$ python -q
>>> import numpy as np
>>> np.set_printoptions(precision=2, suppress=True, linewidth=160)
>>> def rd(a):
...     return np.round(a, 2) + 0
... 
>>> K = np.loadtxt("out8.csv", delimiter=",")
>>> K
array([[ 0.2, -0.9, -1.5,  0.6],
       [ 1.7, -0.3,  1.5, -0.6],
       [-1. , -0.5,  0. ,  0.2],
       [-1. ,  0.3, -0.1,  1.4],
       [-0.7, -2.4, -0.2,  0.4],
       [ 1.5, -0.3,  0.7,  0.7],
       [ 0.2,  0.8,  1.4, -0.8],
       [ 2.6, -1.3,  2.4,  2. ],
       [ 0.5, -0.6,  0.5, -1.1],
       [ 0. , -0.1, -2.2,  1.5],
       [ 0. ,  0.1,  0.6,  1.9],
       [ 0. ,  0.8,  0.6,  0.6],
       [ 0. , -1.2, -0.8,  0.6],
       [ 1.8, -0.4, -0.4, -1.2],
       [-0.5,  0.6, -0.1,  0.1],
       [ 0. ,  0.4,  0.5, -0.2],
       [-0.3,  0.5, -1.1,  0.2],
       [ 1. ,  1.2, -2.4,  0.1],
       [-1.1, -0.2,  1.2, -1.8],
       [-0.5, -0.1,  1.6,  0. ],
       [-1.3,  0.3,  2. ,  0. ],
       [-1. , -0.7,  0.6,  0. ],
       [-0.7, -0.7,  0.3,  0.2],
       [-0.3, -0.4, -1.2,  1.3],
       [-0.4, -0.8,  0.1,  0.1],
       [ 0.2,  0.7,  1.1, -0.5],
       [ 5.5,  0.5,  7.5, -6. ],
       [ 2.2,  2.2, -0.4,  0.4],
       [ 1.2, -0.4,  0.1,  0.1],
       [-1.7, -0.3,  1.1, -0.7],
       [-1. , -0.6, -2.2, -0.8],
       [-1. , -0.2,  0.4, -0.3],
       [ 0.4, -1.4, -0.9,  1.1],
       [-0.4, -2.3,  0.3, -2.3],
       [ 1.1,  1.6, -1.1,  0.8],
       [ 1.1,  0. , -2.3, -1.1],
       [-1.4, -0.2,  0.4,  0.9],
       [ 0.1, -1.1,  1.5, -0.8],
       [ 1.7, -1. , -0.9,  0. ]])
>>> x0 = np.array([-5, 3, 4, -5])
>>> target = K @ x0
>>> rd(np.linalg.lstsq(K, target)[0])
array([-5.,  3.,  4., -5.])
>>> rd(np.linalg.solve(K.T @ K, K.T @ target))
array([-5.,  3.,  4., -5.])
>>> rng = np.random.default_rng(5194)
>>> target = target + 0.05 * rng.normal(size=39)
>>> rd(target)
array([-12.69,  -0.44,   2.43,  -1.53,  -6.48,  -9.14,  10.99, -17.27,   3.28, -16.63,  -6.78,   1.78,  -9.85,  -5.8 ,   3.4 ,   4.24,  -2.44, -11.45,  18.64,
         8.66,  15.4 ,   5.3 ,   1.59, -10.99,  -0.58,   7.98,  33.95,  -7.98,  -7.28,  15.44,  -1.55,   7.51, -15.33,   7.79,  -9.16,  -9.2 ,   3.46,   6.18,
       -15.05])
>>> c, *_ = np.linalg.lstsq(K, target)
>>> rd(np.linalg.norm(target - K @ c))
np.float64(0.24)
>>> rd(K.T @ (target - K @ c))
array([0., 0., 0., 0.])
>>> dist = np.linalg.norm(K[:, None] - K[None], axis=-1)
>>> rd(dist[:5, :5])
array([[0.  , 3.61, 2.  , 2.34, 2.19],
       [3.61, 0.  , 3.2 , 3.77, 3.75],
       [2.  , 3.2 , 0.  , 1.45, 1.94],
       [2.34, 3.77, 1.45, 0.  , 2.9 ],
       [2.19, 3.75, 1.94, 2.9 , 0.  ]])
>>> np.flatnonzero(dist[9] < dist.mean() / 2)
array([ 0,  9, 23])
>>> np.unravel_index(dist.round(6).argmax(), dist.shape)
(np.int64(9), np.int64(26))
>>> (dist + 1e9 * np.eye(39)).round(6).argmin(axis=1)
array([12,  5, 22, 36, 12, 28, 25,  5, 37, 23,  3, 15, 32, 38, 15, 25, 14, 34, 29, 20, 19, 22, 24,  0, 22,  6,  1, 34,  5, 31, 16, 21, 12,  8, 27, 17,  2,  8,
       28])
>>> A = np.load("test9.npy")
>>> A
array([[ 0.68, -0.29, -2.09,  0.9 ,  1.14, -6.12,  2.15, -1.97, -1.12, -0.04],
       [-0.54,  0.03,  2.47,  1.43, -0.22, -0.7 ,  0.87, -0.28, -0.29,  0.73],
       [-0.48, -4.13, -3.42,  0.63,  1.95, -0.6 ,  0.47, -1.55,  2.51,  0.47],
       [ 0.46,  1.46, -1.87,  1.99, -1.05, -8.54,  4.71, -3.19, -2.56, -4.71],
       [-2.44, -3.82,  3.98, -0.62,  3.4 ,  6.94, -6.03,  2.34,  2.92,  7.38],
       [-0.41, -2.7 , -4.96,  0.78,  2.48, -5.27,  2.04, -2.3 ,  1.29, -1.43]])
>>> x0 = np.array([9, -8, -9, 2, -2, 3, -8, -3, 2, -4])
>>> h = np.maximum(A @ x0, 0)
>>> rd(np.tanh(A @ x0))
array([-1., -1.,  1., -1.,  1.,  1.])
>>> np.flatnonzero(h > 1e-9)
array([2, 4, 5])
>>> A * (h > 1e-9)[:, None]
array([[ 0.  , -0.  , -0.  ,  0.  ,  0.  , -0.  ,  0.  , -0.  , -0.  , -0.  ],
       [-0.  ,  0.  ,  0.  ,  0.  , -0.  , -0.  ,  0.  , -0.  , -0.  ,  0.  ],
       [-0.48, -4.13, -3.42,  0.63,  1.95, -0.6 ,  0.47, -1.55,  2.51,  0.47],
       [ 0.  ,  0.  , -0.  ,  0.  , -0.  , -0.  ,  0.  , -0.  , -0.  , -0.  ],
       [-2.44, -3.82,  3.98, -0.62,  3.4 ,  6.94, -6.03,  2.34,  2.92,  7.38],
       [-0.41, -2.7 , -4.96,  0.78,  2.48, -5.27,  2.04, -2.3 ,  1.29, -1.43]])
>>> rd(np.maximum(A @ x0, 0) - np.maximum(-A @ x0, 0))
array([ -4.96, -35.75,  59.09, -24.64,   3.1 ,  42.22])
>>> out = A / np.linalg.norm(A, axis=1, keepdims=True)
>>> G = out @ out.T
>>> (G - 2 * np.eye(6)).round(6).argmax(axis=1)
array([3, 3, 5, 0, 2, 0])
>>> rd(np.linalg.norm(out, axis=1))
array([1., 1., 1., 1., 1., 1.])
>>> rd(G[3])
array([ 0.86,  0.17,  0.04,  1.  , -0.92,  0.65])
>>> np.argwhere(np.triu(np.abs(G) > 0.95, 1))
array([], shape=(0, 2), dtype=int64)
>>> (np.abs(G) > 0.9).astype(int)
array([[1, 0, 0, 0, 0, 0],
       [0, 1, 0, 0, 0, 0],
       [0, 0, 1, 0, 0, 0],
       [0, 0, 0, 1, 1, 0],
       [0, 0, 0, 1, 1, 0],
       [0, 0, 0, 0, 0, 1]])
>>> w1 = np.array([[3, -2, -2, 0],
...     [-3, 0, -1, -2],
...     [-3, -2, -3, -2],
...     [-2, -3, 0, 3],
...     [-3, 2, -3, -2],
...     [-3, 0, 3, 0],
...     [-3, 0, 2, -3],
...     [1, 2, -1, 3],
...     [-2, -2, -3, -1],
...     [3, -1, -2, 1]])
>>> c = np.array([1, 2, 1, 0])
>>> hid = np.maximum(A @ w1 + c, 0)
>>> (hid > 0).astype(int)
array([[1, 1, 0, 0],
       [0, 0, 0, 0],
       [1, 1, 1, 1],
       [1, 1, 1, 0],
       [1, 0, 0, 1],
       [1, 1, 1, 0]])
>>> np.linalg.matrix_rank(hid)
np.int64(4)
>>> rd((hid > 0).mean(axis=0))
array([0.83, 0.67, 0.5 , 0.33])
>>> cent = np.array([[-1, 3, -4], [-2, 1, 0], [5, 2, 0], [1, 1, 4]])
>>> w1 @ cent
array([[ -9,   3, -12],
       [ -4, -13,   4],
       [-10, -19,   4],
       [ 11,  -6,  20],
       [-18, -15,   4],
       [ 18,  -3,  12],
       [ 10,  -8,   0],
       [ -7,   6,   8],
       [-10, -15,   4],
       [-10,   5,  -8]])
>>> (hid @ cent).round(6).argmax(axis=1)
array([1, 0, 1, 0, 2, 1])
>>> m1 = np.load("layer14.npy")
>>> m1
array([[  0.02,  -4.41,  10.54,  -1.11,   0.98,   4.96,  -8.82,  -4.29,  10.05,  -3.48],
       [ -0.77,  -3.7 ,   9.2 ,   0.91,  -1.74,   4.73, -10.32,  -4.17,  10.13,  -5.34],
       [  1.63,  -5.74,  11.7 ,   1.65,   1.35,   4.61,  -8.8 ,  -4.9 ,   9.64,  -5.47],
       [ -1.28,  -5.46,   9.68,  -0.21,   1.35,   3.71,  -9.42,  -4.29,  11.11,  -3.47],
       [  2.2 ,  -6.65,   9.2 ,  -0.06,   0.22,   3.77, -11.28,  -4.98,  12.08,  -4.77],
       [  1.22,  -5.71,  10.02,   0.56,   0.68,   5.05, -11.99,  -5.41,  10.18,  -4.42],
       [ -0.36,  -4.59,   9.27,  -1.85,  -0.73,   3.8 ,  -9.11,  -3.55,   9.87,  -6.02],
       [ -0.09,  -3.08,  10.62,   0.95,  -0.12,   3.59, -10.38,  -5.37,  10.05,  -4.02],
       [ -0.79,  -5.28,   8.85,   0.03,  -1.36,   4.72,  -8.39,  -4.73,   9.51,  -6.54],
       [ -0.58,  -5.47,  11.13,   2.25,  -1.15,   4.08, -10.69,  -3.44,   9.71,  -5.39],
       [  1.63,  -4.92,   9.59,  -0.54,  -1.31,   3.62, -10.19,  -5.78,  10.21,  -5.82],
       [ -1.51,  -5.61,  10.5 ,   0.76,   2.43,   3.23,  -8.71,  -4.68,  10.59,  -6.26],
       [  0.  ,  -3.29,  11.51,  -1.26,   0.12,   5.47, -10.41,  -5.19,  11.19,  -4.28],
       [  0.27,  -2.87,  10.63,  -2.15,  -0.52,   3.33,  -8.78,  -4.85,   9.71,  -4.92],
       [  1.44,  -2.56,  11.08,   1.16,   1.28,   5.96,  -8.48,  -5.41,   9.27,  -5.72],
       [ -1.85,  -5.88,   9.09,  -1.01,  -1.7 ,   3.81,  -8.98,  -6.86,   9.28,  -3.28],
       [ -1.32,  -4.34,   8.39,  -1.56,   0.35,   5.83,  -7.14,  -5.34,  10.43,  -4.34],
       [ -1.44,  -4.78,   9.01,   1.18,   0.91,   4.74,  -8.81,  -5.42,   9.51,  -3.5 ],
       [  0.45,  -3.53,  10.37,  -1.28,  -1.98,   4.96, -11.5 ,  -6.46,  11.41,  -4.47],
       [  1.05,  -6.68,   8.42,  -0.92,  -1.42,   5.37,  -9.94,  -1.86,  11.1 ,  -4.59],
       [  3.27,  -4.68,   9.19,  -1.25,   1.15,   4.93,  -8.2 ,  -6.05,   9.29,  -3.78],
       [  1.12,  -4.97,  10.38,  -0.42,  -0.23,   3.36,  -8.49,  -4.58,   8.52,  -4.93],
       [ -0.47,  -5.33,   8.82,   0.16,  -0.37,   4.31, -10.43,  -5.88,   9.77,  -4.85],
       [ -0.43,  -5.5 ,   8.7 ,  -0.53,   0.15,   6.79,  -7.92,  -3.15,  10.62,  -6.82],
       [  0.52,  -5.66,   9.77,  -0.77,   0.89,   5.32,  -9.65,  -5.29,   9.62,  -5.42]])
>>> rd(np.linalg.norm(m1, axis=0))
array([ 6.37, 24.76, 49.36,  5.74,  5.79, 23.26, 47.73, 24.96, 50.72, 24.87])
>>> rd(np.linalg.norm(m1, "nuc"))
np.float64(143.35)
>>> rd(m1[14] @ m1[16])
np.float64(346.5)
>>> rd(np.linalg.norm(m1) ** 2 / np.linalg.norm(m1, 2) ** 2)
np.float64(1.03)
>>> rd(np.linalg.norm(m1[14], 1)), rd(np.linalg.norm(m1[14], np.inf))
(np.float64(52.36), np.float64(11.08))
>>> rd(np.linalg.norm(m1, 2))
np.float64(97.64)
>>> out = np.array([[1, 1], [1, -1]])
>>> W0 = np.kron(out, np.kron(out, out))[rng.permutation(8)][:4]
>>> W0
array([[ 1, -1, -1,  1, -1,  1,  1, -1],
       [ 1,  1,  1,  1, -1, -1, -1, -1],
       [ 1,  1, -1, -1,  1,  1, -1, -1],
       [ 1,  1, -1, -1, -1, -1,  1,  1]])
>>> out = W0[0, 0] * W0[1:] - np.outer(W0[1:, 0], W0[0])
>>> out
array([[ 0,  2,  2,  0,  0, -2, -2,  0],
       [ 0,  2,  0, -2,  2,  0, -2,  0],
       [ 0,  2,  0, -2,  0, -2,  0,  2]])
>>> np.linalg.matrix_rank(out), np.linalg.matrix_rank(W0)
(np.int64(3), np.int64(4))
>>> np.flatnonzero(~out.round(6).any(axis=1))
array([], dtype=int64)
>>> labels = K[:, 3] > np.median(K[:, 3])
>>> f = K[labels].mean(axis=0) - K[~labels].mean(axis=0)
>>> ((K - K.mean(axis=0)) @ f > 0).astype(int)
array([1, 0, 1, 1, 1, 1, 0, 1, 0, 1, 1, 1, 1, 0, 1, 0, 1, 1, 0, 0, 0, 0, 1, 1, 1, 0, 0, 1, 1, 0, 1, 0, 1, 0, 1, 1, 1, 0, 1])
>>> rd(f)
array([-0.12, -0.02, -0.86,  1.68])
>>> labels.astype(int)
array([1, 0, 1, 1, 1, 1, 0, 1, 0, 1, 1, 1, 1, 0, 0, 0, 1, 0, 0, 0, 0, 0, 1, 1, 0, 0, 0, 1, 0, 0, 0, 0, 1, 0, 1, 0, 1, 0, 0])
>>> mat = np.load("a.npy")
>>> rd(mat)
array([[ 5.2 ,  7.02,  6.02,  2.02,  1.34,  3.87,  2.68,  4.18, -0.45,  1.02],
       [ 2.22,  4.62,  6.1 ,  7.43,  4.66,  2.95,  4.77,  3.6 ,  1.95,  6.43],
       [ 3.24,  4.66,  5.33, -0.58, -0.71,  1.71,  2.13,  4.58, -2.32, -1.58],
       [ 5.95,  6.98,  6.22,  1.61,  0.45,  5.  ,  3.16,  4.97,  1.29,  0.61],
       [ 5.07,  5.81,  5.69,  4.9 ,  1.53,  6.6 ,  5.37,  5.26,  5.41,  3.9 ],
       [ 1.74,  3.07,  3.04,  2.37, -0.47,  4.05,  4.83,  4.67,  2.37,  1.37],
       [ 0.97,  2.27,  1.73, -2.92, -3.8 ,  1.99,  2.88,  4.7 , -1.91, -3.92],
       [-0.39,  2.51,  0.41,  1.6 , -0.6 ,  2.59,  4.19,  3.1 , -0.76,  0.6 ],
       [-0.86,  3.56, -1.02,  1.05, -0.07,  1.78,  3.12,  1.59, -3.89,  0.05],
       [ 8.37,  8.19, 11.39,  8.14,  5.08,  6.74,  5.06,  6.18,  6.89,  7.14],
       [ 8.22,  8.88,  7.27,  2.84,  1.21,  7.22,  3.63,  5.34,  3.54,  1.84],
       [-0.47,  1.57,  2.48, -0.7 , -1.57,  0.16,  2.87,  3.96, -3.02, -1.7 ],
       [ 4.48,  6.71,  5.27,  7.75,  4.24,  6.35,  5.51,  3.77,  4.65,  6.75],
       [11.83, 13.16,  8.69,  5.29,  3.82,  9.96,  3.47,  4.67,  4.7 ,  4.29],
       [-3.08, -0.45, -3.59, -2.36, -4.85,  2.21,  4.49,  3.37, -1.37, -3.36],
       [ 1.75,  2.8 ,  3.61,  1.74, -0.78,  3.47,  4.52,  4.95,  1.89,  0.74],
       [ 5.79,  7.87,  4.9 ,  4.41,  2.23,  6.53,  4.18,  3.93,  2.73,  3.41],
       [ 7.67,  8.76,  9.1 ,  6.13,  4.21,  6.03,  3.92,  4.91,  3.62,  5.13],
       [ 3.11,  4.18,  6.75,  5.6 ,  2.75,  3.59,  4.85,  4.93,  3.22,  4.6 ],
       [ 3.33,  5.49,  4.41,  6.43,  3.07,  5.49,  5.36,  3.85,  3.81,  5.43],
       [ 9.78, 11.16,  8.7 ,  3.69,  3.07,  7.06,  2.62,  4.63,  1.95,  2.69],
       [-3.42,  1.21, -3.64,  2.26, -0.56,  2.23,  4.83,  1.37, -1.86,  1.26],
       [ 1.28,  2.73,  2.79,  6.33,  1.51,  5.71,  6.82,  4.55,  6.05,  5.33],
       [ 2.87,  4.15,  6.36,  2.84,  1.38,  2.15,  3.46,  4.72,  0.21,  1.84],
       [ 8.84, 10.64,  9.2 ,  7.78,  5.79,  7.22,  3.99,  4.2 ,  3.99,  6.78],
       [ 3.  ,  4.76,  4.91,  0.  , -0.29,  1.84,  2.29,  4.24, -2.31, -1.  ],
       [ 8.27,  9.45,  8.55,  3.51,  2.71,  5.8 ,  2.8 ,  4.82,  1.64,  2.51]])
>>> cent = mat[[9, 7]].astype(float)
>>> for _ in range(3):
...     labels = np.linalg.norm(mat[:, None] - cent, axis=-1).argmin(axis=1)
...     cent = np.array([mat[labels == j].mean(axis=0) for j in range(2)])
... 
>>> labels
array([0, 0, 1, 0, 0, 1, 1, 1, 1, 0, 0, 1, 0, 0, 1, 1, 0, 0, 0, 0, 0, 1, 0, 1, 0, 1, 0])
>>> np.bincount(labels)
array([16, 11])
>>> np.abs(cent[1] - cent[0]).argmax()
np.int64(0)
